% ipython --no-banner

In [1]: import numpy as np

In [2]: np.set_printoptions(precision=2, suppress=True, linewidth=160, floatmode="fixed")

In [3]: M2 = np.array([[-3], [-3], [-4], [-4], [2], [2], [0], [3]])

In [4]: W2 = np.array([[-2, -3, -6, -7, -7]])

In [5]: rng = np.random.default_rng(806)

In [6]: X = M2 @ W2 + 0.05 * rng.normal(size=(8, 5))

In [7]: X
Out[7]: 
array([[  6.07,   8.97,  18.02,  20.96,  20.98],
       [  6.05,   9.02,  17.93,  21.00,  21.09],
       [  8.00,  11.94,  23.92,  28.06,  28.02],
       [  8.04,  11.99,  24.07,  28.05,  28.00],
       [ -4.01,  -6.00, -11.91, -14.01, -13.97],
       [ -4.08,  -6.03, -11.95, -14.04, -13.99],
       [ -0.02,   0.02,  -0.04,  -0.04,  -0.04],
       [ -6.00,  -9.02, -18.04, -21.02, -21.11]])

In [8]: Uu, sv = np.linalg.svd(X)
ValueError: too many values to unpack (expected 2)


In [9]: Uu, sv, Vt = np.linalg.svd(X, full_matrices=False)

In [10]: np.cumsum(sv ** 2) / np.sum(sv ** 2)
Out[10]: array([1.00, 1.00, 1.00, 1.00, 1.00])

In [11]: np.round(sv / sv[0], 2) + 0
Out[11]: array([1.00, 0.00, 0.00, 0.00, 0.00])

In [12]: (sv > 1e-8).sum()
Out[12]: np.int64(5)

In [13]: np.abs(Vt[0])
Out[13]: array([0.17, 0.25, 0.49, 0.58, 0.58])

In [14]: np.round(Uu.T @ Uu, 2) + 0
Out[14]: 
array([[1.00, 0.00, 0.00, 0.00, 0.00],
       [0.00, 1.00, 0.00, 0.00, 0.00],
       [0.00, 0.00, 1.00, 0.00, 0.00],
       [0.00, 0.00, 0.00, 1.00, 0.00],
       [0.00, 0.00, 0.00, 0.00, 1.00]])

In [15]: np.round(Vt @ Vt.T, 2) + 0
Out[15]: 
array([[1.00, 0.00, 0.00, 0.00, 0.00],
       [0.00, 1.00, 0.00, 0.00, 0.00],
       [0.00, 0.00, 1.00, 0.00, 0.00],
       [0.00, 0.00, 0.00, 1.00, 0.00],
       [0.00, 0.00, 0.00, 0.00, 1.00]])

In [16]: sv
Out[16]: array([99.30,  0.16,  0.11,  0.11,  0.06])

In [17]: M2 = X / np.linalg.norm(X, axis=1, keepdims=True)

In [18]: cov = M2 @ M2.T

In [19]: np.linalg.norm(M2, axis=1)
Out[19]: array([1.00, 1.00, 1.00, 1.00, 1.00, 1.00, 1.00, 1.00])

In [20]: round(float(np.degrees(np.arccos(np.clip(cov[2, 3], -1, 1)))), 2)
Out[20]: 0.18

In [21]: (cov - 2 * np.eye(8)).round(6).argmax(axis=1)
Out[21]: array([3, 2, 1, 0, 5, 4, 7, 4])

In [22]: cov
Out[22]: 
array([[ 1.00,  1.00,  1.00,  1.00, -1.00, -1.00, -0.86, -1.00],
       [ 1.00,  1.00,  1.00,  1.00, -1.00, -1.00, -0.86, -1.00],
       [ 1.00,  1.00,  1.00,  1.00, -1.00, -1.00, -0.86, -1.00],
       [ 1.00,  1.00,  1.00,  1.00, -1.00, -1.00, -0.86, -1.00],
       [-1.00, -1.00, -1.00, -1.00,  1.00,  1.00,  0.86,  1.00],
       [-1.00, -1.00, -1.00, -1.00,  1.00,  1.00,  0.86,  1.00],
       [-0.86, -0.86, -0.86, -0.86,  0.86,  0.86,  1.00,  0.86],
       [-1.00, -1.00, -1.00, -1.00,  1.00,  1.00,  0.86,  1.00]])

In [23]: Uu, sv, Vt = np.linalg.svd(X)

In [24]: sv
Out[24]: array([99.30,  0.16,  0.11,  0.11,  0.06])

In [25]: M2 = Uu[:, :1] @ np.diag(sv[:1]) @ Vt[:1]

In [26]: np.linalg.matrix_rank(M2)
Out[26]: np.int64(1)

In [27]: round(np.linalg.norm(X - M2, 2), 2), round(float(sv[1]), 2)
Out[27]: (np.float64(0.16), 0.16)

In [28]: data = np.array([[0, 0, 6, 0, 8, 0],
    ...:     [-3, 0, 0, 1, 0, 4],
    ...:     [0, 4, 0, 0, -4, 0],
    ...:     [0, 7, 0, 0, 0, 0]])

In [29]: data
Out[29]: 
array([[ 0,  0,  6,  0,  8,  0],
       [-3,  0,  0,  1,  0,  4],
       [ 0,  4,  0,  0, -4,  0],
       [ 0,  7,  0,  0,  0,  0]])

In [30]: M2 = data + rng.integers(-2, 3, (4, 3)) @ rng.integers(-2, 3, (3, 6))

In [31]: M2
Out[31]: 
array([[ 0,  0,  4,  3,  8,  2],
       [-9,  8,  0,  5, -4,  2],
       [-2,  0, -4, -1, -2,  0],
       [-1,  3, -4,  0,  2,  1]])

In [32]: np.round(np.linalg.svd(M2 - data, compute_uv=False), 2) + 0
Out[32]: array([12.77,  7.42,  3.72,  0.00])

In [33]: print(np.linalg.matrix_rank(M2 - data, tol=1e-8))
3

In [34]: np.abs(M2 - data).sum(axis=1)
Out[34]: array([ 7, 24, 13, 12])

In [35]: print(M2 - data)
[[ 0  0 -2  3  0  2]
 [-6  8  0  4 -4 -2]
 [-2 -4 -4 -1  2  0]
 [-1 -4 -4  0  2  1]]

In [36]: t3 = np.stack([M2, -1 * M2, M2[::-1]])

In [37]: np.linalg.matrix_rank(t3.reshape(3, -1))
Out[37]: np.int64(2)

In [38]: np.linalg.matrix_rank(t3)
Out[38]: array([4, 4, 4])

In [39]: t3.sum(axis=0)
Out[39]: 
array([[-1,  3, -4,  0,  2,  1],
       [-2,  0, -4, -1, -2,  0],
       [-9,  8,  0,  5, -4,  2],
       [ 0,  0,  4,  3,  8,  2]])

In [40]: np.einsum("bij,cij->bc", t3, t3)
Out[40]: 
array([[ 339, -339,   46],
       [-339,  339,  -46],
       [  46,  -46,  339]])

In [41]: x0 = np.array([-6, 0, -2, -1, 7, 1])

In [42]: data * x0
Out[42]: 
array([[  0,   0, -12,   0,  56,   0],
       [ 18,   0,   0,  -1,   0,   4],
       [  0,   0,   0,   0, -28,   0],
       [  0,   0,   0,   0,   0,   0]])

In [43]: x0 @ data
ValueError: matmul: Input operand 1 has a mismatch in its core dimension 0, with gufunc signature (n?,k),(k,m?)->(n?,m?) (size 4 is different from 6)


In [44]: th = np.radians(30)

In [45]: r_ = np.eye(6)

In [46]: r_[3, 3] = r_[5, 5] = np.cos(th)

In [47]: r_[3, 5], r_[5, 3] = -np.sin(th), np.sin(th)

In [48]: r_
Out[48]: 
array([[ 1.00,  0.00,  0.00,  0.00,  0.00,  0.00],
       [ 0.00,  1.00,  0.00,  0.00,  0.00,  0.00],
       [ 0.00,  0.00,  1.00,  0.00,  0.00,  0.00],
       [ 0.00,  0.00,  0.00,  0.87,  0.00, -0.50],
       [ 0.00,  0.00,  0.00,  0.00,  1.00,  0.00],
       [ 0.00,  0.00,  0.00,  0.50,  0.00,  0.87]])

In [49]: M2 = data @ r_.T

In [50]: np.linalg.svd(data, compute_uv=False), np.linalg.svd(M2, compute_uv=False)
Out[50]: (array([10.70,  7.91,  5.10,  1.99]), array([10.70,  7.91,  5.10,  1.99]))

In [51]: print(np.allclose(np.linalg.norm(data, axis=1), np.linalg.norm(M2, axis=1)))
True

In [52]: print(round(np.linalg.det(r_), 2), round(float(np.trace(r_)), 2))
1.0 5.73

In [53]: np.allclose(data @ data.T, M2 @ M2.T)
Out[53]: True

In [54]: (np.linalg.matrix_power((r_ != 0) + (r_.T != 0) + np.eye(6), 6) > 0).astype(int)
Out[54]: 
array([[1, 0, 0, 0, 0, 0],
       [0, 1, 0, 0, 0, 0],
       [0, 0, 1, 0, 0, 0],
       [0, 0, 0, 1, 0, 1],
       [0, 0, 0, 0, 1, 0],
       [0, 0, 0, 1, 0, 1]])

In [55]: np.round(np.linalg.det(r_), 2)
Out[55]: np.float64(1.0)

In [56]: np.flatnonzero(np.linalg.matrix_power((r_ != 0) + (r_.T != 0) + np.eye(6), 6)[5])
Out[56]: array([3, 5])

In [57]: r_ @ r_
Out[57]: 
array([[ 1.00,  0.00,  0.00,  0.00,  0.00,  0.00],
       [ 0.00,  1.00,  0.00,  0.00,  0.00,  0.00],
       [ 0.00,  0.00,  1.00,  0.00,  0.00,  0.00],
       [ 0.00,  0.00,  0.00,  0.50,  0.00, -0.87],
       [ 0.00,  0.00,  0.00,  0.00,  1.00,  0.00],
       [ 0.00,  0.00,  0.00,  0.87,  0.00,  0.50]])

In [58]: np.sort(np.linalg.eigvals(r_).real)
Out[58]: array([0.87, 0.87, 1.00, 1.00, 1.00, 1.00])

In [59]: (r_ != 0).astype(int)
Out[59]: 
array([[1, 0, 0, 0, 0, 0],
       [0, 1, 0, 0, 0, 0],
       [0, 0, 1, 0, 0, 0],
       [0, 0, 0, 1, 0, 1],
       [0, 0, 0, 0, 1, 0],
       [0, 0, 0, 1, 0, 1]])

In [60]: F = np.array([[0, 3, 1, 3, 1, 3, 2, 2],
    ...:     [0, 3, 2, 3, 2, 2, 0, 1],
    ...:     [0, 3, 2, 1, 2, 1, 0, 2],
    ...:     [0, 0, 0, 1, 3, 3, 0, 2]])

In [61]: F[3] = F[2]

In [62]: F
Out[62]: 
array([[0, 3, 1, 3, 1, 3, 2, 2],
       [0, 3, 2, 3, 2, 2, 0, 1],
       [0, 3, 2, 1, 2, 1, 0, 2],
       [0, 3, 2, 1, 2, 1, 0, 2]])

In [63]: rk = np.linalg.matrix_rank(F)

In [64]: rk
Out[64]: np.int64(3)

In [65]: N = np.linalg.svd(F)[2][rk:].T

In [66]: print([int(np.linalg.matrix_rank(F[:, :j + 1])) for j in range(8)])
[0, 1, 2, 3, 3, 3, 3, 3]

In [67]: [int(np.linalg.matrix_rank(F[:i])) for i in range(1, len(F) + 1)]
Out[67]: [1, 2, 3, 3]

In [68]: np.round(F @ N, 2) + 0
Out[68]: 
array([[0.00, 0.00, 0.00, 0.00, 0.00],
       [0.00, 0.00, 0.00, 0.00, 0.00],
       [0.00, 0.00, 0.00, 0.00, 0.00],
       [0.00, 0.00, 0.00, 0.00, 0.00]])

In [69]: print(round(float(np.linalg.norm(F, 2) / np.linalg.norm(F)), 2))
0.95

In [70]: np.linalg.cond(F) > 100
Out[70]: np.True_

In [71]: K = np.load("sample18.npy")

In [72]: K
Out[72]: 
array([[ 0.64, -0.31, -0.10,  0.15, -0.28,  0.14],
       [-0.31,  0.15,  0.04, -0.05,  0.15, -0.06],
       [-0.10,  0.04,  0.17, -0.30, -0.18, -0.09],
       [ 0.15, -0.05, -0.30,  0.53,  0.34,  0.15],
       [-0.28,  0.15, -0.18,  0.34,  0.45,  0.04],
       [ 0.14, -0.06, -0.09,  0.15,  0.04,  0.06]])

In [73]: evals, vecs = np.linalg.eigh(K)

In [74]: np.round(vecs.T @ vecs, 2) + 0
Out[74]: 
array([[1.00, 0.00, 0.00, 0.00, 0.00, 0.00],
       [0.00, 1.00, 0.00, 0.00, 0.00, 0.00],
       [0.00, 0.00, 1.00, 0.00, 0.00, 0.00],
       [0.00, 0.00, 0.00, 1.00, 0.00, 0.00],
       [0.00, 0.00, 0.00, 0.00, 1.00, 0.00],
       [0.00, 0.00, 0.00, 0.00, 0.00, 1.00]])

In [75]: vecs @ np.diag(evals) @ vecs.T
Out[75]: 
array([[ 0.64, -0.31, -0.10,  0.15, -0.28,  0.14],
       [-0.31,  0.15,  0.04, -0.05,  0.15, -0.06],
       [-0.10,  0.04,  0.17, -0.30, -0.18, -0.09],
       [ 0.15, -0.05, -0.30,  0.53,  0.34,  0.15],
       [-0.28,  0.15, -0.18,  0.34,  0.45,  0.04],
       [ 0.14, -0.06, -0.09,  0.15,  0.04,  0.06]])

In [76]: np.round(vecs.T @ K @ vecs, 2) + 0
Out[76]: 
array([[0.00, 0.00, 0.00, 0.00, 0.00, 0.00],
       [0.00, 0.00, 0.00, 0.00, 0.00, 0.00],
       [0.00, 0.00, 0.00, 0.00, 0.00, 0.00],
       [0.00, 0.00, 0.00, 0.00, 0.00, 0.00],
       [0.00, 0.00, 0.00, 0.00, 1.00, 0.00],
       [0.00, 0.00, 0.00, 0.00, 0.00, 1.00]])

In [77]: evals.round(2) + 0
Out[77]: array([0.00, 0.00, 0.00, 0.00, 1.00, 1.00])

In [78]: np.round(np.linalg.eigvalsh(K @ K), 2) + 0
Out[78]: array([0.00, 0.00, 0.00, 0.00, 1.00, 1.00])
